% ipython --no-banner

In [1]: import numpy as np

In [2]: import numpy.linalg as la

In [3]: np.set_printoptions(precision=2, suppress=True, linewidth=100)

In [4]: C = np.array([[-1, 2, 0], [2, -2, 2], [-2, 2, 2]])

In [5]: A = np.repeat(C, 10 // 3, axis=0)

In [6]: rng = np.random.default_rng(52999)

In [7]: A = A + 0.1 * rng.normal(size=A.shape)

In [8]: print(A)
[[-0.87  1.99 -0.1 ]
 [-0.9   1.92  0.05]
 [-0.94  2.06  0.05]
 [ 1.96 -1.97  1.77]
 [ 2.1  -2.    2.08]
 [ 1.98 -1.88  1.87]
 [-1.99  2.02  1.95]
 [-2.01  1.85  1.94]
 [-2.08  2.02  1.93]]

In [9]: O, Rm = la.qr(A)

In [10]: print(round(abs(Rm[0, 0]), 2), round(float(la.norm(A[:, 0])), 2))
5.18 5.18

In [11]: np.abs(np.diag(Rm))
Out[11]: array([5.18, 1.84, 4.72])

In [12]: x0 = np.array([6, 5, 7])

In [13]: a = np.maximum(A @ x0, 0)

In [14]: np.maximum(A @ x0, 0) - np.maximum(-A @ x0, 0)
Out[14]: array([ 4.04,  4.57,  5.01, 14.33, 17.13, 15.55, 11.8 , 10.78, 11.18])

In [15]: np.flatnonzero(a > 1e-9)
Out[15]: array([0, 1, 2, 3, 4, 5, 6, 7, 8])

In [16]: A.T @ a
Out[16]: array([ 14.11,   1.83, 155.65])

In [17]: U, sig, VT = la.svd(A, full_matrices=False)

In [18]: print(np.abs(U[:, 0]).round(6).argmax())
8

In [19]: (sig > 1e-8).sum()
Out[19]: np.int64(3)

In [20]: np.round(VT @ VT.T, 2) + 0
Out[20]: 
array([[1., 0., 0.],
       [0., 1., 0.],
       [0., 0., 1.]])

In [21]: np.cumsum(sig ** 2) / np.sum(sig ** 2)
Out[21]: array([0.72, 0.98, 1.  ])

In [22]: np.allclose(U * sig @ VT, A)
Out[22]: True

In [23]: np.abs(VT[0])
Out[23]: array([0.66, 0.75, 0.01])

In [24]: sig / sig[0]
Out[24]: array([1.  , 0.61, 0.16])

In [25]: round(float(np.sqrt((sig ** 2).sum())), 2), round(float(la.norm(A)), 2)
Out[25]: (9.16, 9.16)

In [26]: sig
Out[26]: array([7.76, 4.72, 1.23])
